>>> import numpy as np
>>> from numpy import linalg as LA
>>> np.set_printoptions(suppress=True, linewidth=120)
>>> J = np.loadtxt("case4.csv", delimiter=",")
>>> J
array([[0., 4., 4., 0.],
       [0., 0., 3., 4.],
       [0., 0., 0., 5.],
       [0., 0., 0., 0.]])
>>> # rows and columns are dependent
>>> u = np.array([-2, 1, -2])
>>> np.array([np.convolve(row, u, "same") for row in J])
array([[ -8.,  -4.,  -4.,  -8.],
       [  0.,  -6.,  -5.,  -2.],
       [  0.,   0., -10.,   5.],
       [  0.,   0.,   0.,   0.]])
>>> np.round(LA.eigvals(J), 2)
array([0., 0., 0., 0.])
>>> np.kron(np.eye(2, dtype=int), J)
array([[0., 4., 4., 0., 0., 0., 0., 0.],
       [0., 0., 3., 4., 0., 0., 0., 0.],
       [0., 0., 0., 5., 0., 0., 0., 0.],
       [0., 0., 0., 0., 0., 0., 0., 0.],
       [0., 0., 0., 0., 0., 4., 4., 0.],
       [0., 0., 0., 0., 0., 0., 3., 4.],
       [0., 0., 0., 0., 0., 0., 0., 5.],
       [0., 0., 0., 0., 0., 0., 0., 0.]])
>>> np.round(LA.det(J.T), 2)
np.float64(0.0)
>>> np.round(LA.eigvals(J).sum().real, 2)
np.float64(0.0)
>>> np.round(LA.det(2 * J), 2), round(float(LA.det(J)), 2)
(np.float64(0.0), 0.0)
>>> left, sv, Vt = LA.svd(J)
>>> np.argmax(sv[:-1] / (sv[1:] + 1e-6)) + 1
np.int64(3)
>>> other = left[:, :3] @ np.diag(sv[:3]) @ Vt[:3]
>>> LA.matrix_rank(J, rtol=0.05)
np.int64(3)
>>> round(float(np.abs(J - other).max()), 2)
0.0
>>> rank = LA.matrix_rank(J)
>>> rank
np.int64(3)
>>> null = LA.svd(J)[2][rank:].T
>>> np.allclose(J @ null, 0)
True
>>> LA.matrix_rank(J.T @ J), LA.matrix_rank(J @ J.T)
(np.int64(3), np.int64(3))
>>> J @ null
array([[0.],
       [0.],
       [0.],
       [0.]])
>>> J.reshape(-1, 2)
array([[0., 4.],
       [4., 0.],
       [0., 0.],
       [3., 4.],
       [0., 0.],
       [0., 5.],
       [0., 0.],
       [0., 0.]])
>>> t3 = J.reshape(4, 2, -1)
>>> t3.transpose(1, 0, 2)
array([[[0., 4.],
        [0., 0.],
        [0., 0.],
        [0., 0.]],

       [[4., 0.],
        [3., 4.],
        [0., 5.],
        [0., 0.]]])
>>> t3[:, 0]
array([[0., 4.],
       [0., 0.],
       [0., 0.],
       [0., 0.]])
>>> t3.sum(axis=1)
array([[4., 4.],
       [3., 4.],
       [0., 5.],
       [0., 0.]])
>>> t3.shape
(4, 2, 2)
